$ python -q
>>> import numpy as np
>>> np.set_printoptions(precision=2, suppress=True, linewidth=160)
>>> F = np.loadtxt("case9.csv", delimiter=",")
>>> F
array([[ 0.,  1.,  5., -1., -1.],
       [-1.,  0.,  3.,  5., -2.],
       [-5., -3.,  0.,  5., -1.],
       [ 1., -5., -5.,  0., -2.],
       [ 1.,  2.,  1.,  2.,  0.]])
>>> np.round(np.linalg.norm(F, 2) / np.linalg.norm(F), 2)
np.float64(0.66)
>>> np.linalg.matrix_rank(F, rtol=0.1)
np.int64(4)
>>> np.linalg.cond(F) > 100
np.True_
>>> r0 = np.array([-3, 1, 1, 1]) + 0.5
>>> m1 = np.outer(r0, r0) / (r0 @ r0)
>>> m1
array([[ 0.48, -0.29, -0.29, -0.29],
       [-0.29,  0.17,  0.17,  0.17],
       [-0.29,  0.17,  0.17,  0.17],
       [-0.29,  0.17,  0.17,  0.17]])
>>> # column 2 repeats column 1
>>> np.unique(m1.round(6), axis=0).shape
(2, 4)
>>> m1 @ np.linalg.pinv(m1) @ m1
array([[ 0.48, -0.29, -0.29, -0.29],
       [-0.29,  0.17,  0.17,  0.17],
       [-0.29,  0.17,  0.17,  0.17],
       [-0.29,  0.17,  0.17,  0.17]])
>>> rank = np.linalg.matrix_rank(m1)
>>> rank
np.int64(1)
>>> ns = np.linalg.svd(m1)[2][rank:].T
>>> [int(np.linalg.matrix_rank(m1[:, :j + 1])) for j in range(4)]
[1, 1, 1, 1]
>>> np.linalg.matrix_rank(m1.T @ m1), np.linalg.matrix_rank(m1 @ m1.T)
(np.int64(1), np.int64(1))
>>> [int(np.linalg.matrix_rank(np.delete(m1, i, axis=0))) for i in range(4)]
[1, 1, 1, 1]
>>> ns.shape
(4, 3)
>>> ns @ ns.T
array([[ 0.52,  0.29,  0.29,  0.29],
       [ 0.29,  0.83, -0.17, -0.17],
       [ 0.29, -0.17,  0.83, -0.17],
       [ 0.29, -0.17, -0.17,  0.83]])
>>> np.round(m1 @ ns, 2) + 0
array([[0., 0., 0.],
       [0., 0., 0.],
       [0., 0., 0.],
       [0., 0., 0.]])
>>> M = np.loadtxt("sample14.csv", delimiter=",")
>>> M
array([[ 0.45,  0.76, -0.46, -0.04],
       [-0.76,  0.21, -0.35, -0.5 ],
       [ 0.22,  0.22,  0.64, -0.7 ],
       [ 0.4 , -0.57, -0.51, -0.51]])
>>> # columns are unit length and at right angles
>>> O = M.astype(float).copy()
>>> for j in range(4):
...     O[:, j] -= O[:, :j] @ (O[:, :j].T @ O[:, j])
...     O[:, j] /= np.linalg.norm(O[:, j])
... 
>>> O
array([[ 0.45,  0.76, -0.46, -0.04],
       [-0.76,  0.21, -0.35, -0.5 ],
       [ 0.22,  0.22,  0.64, -0.7 ],
       [ 0.4 , -0.57, -0.51, -0.51]])
>>> np.round(O.T @ O, 2) + 0
array([[1., 0., 0., 0.],
       [0., 1., 0., 0.],
       [0., 0., 1., 0.],
       [0., 0., 0., 1.]])
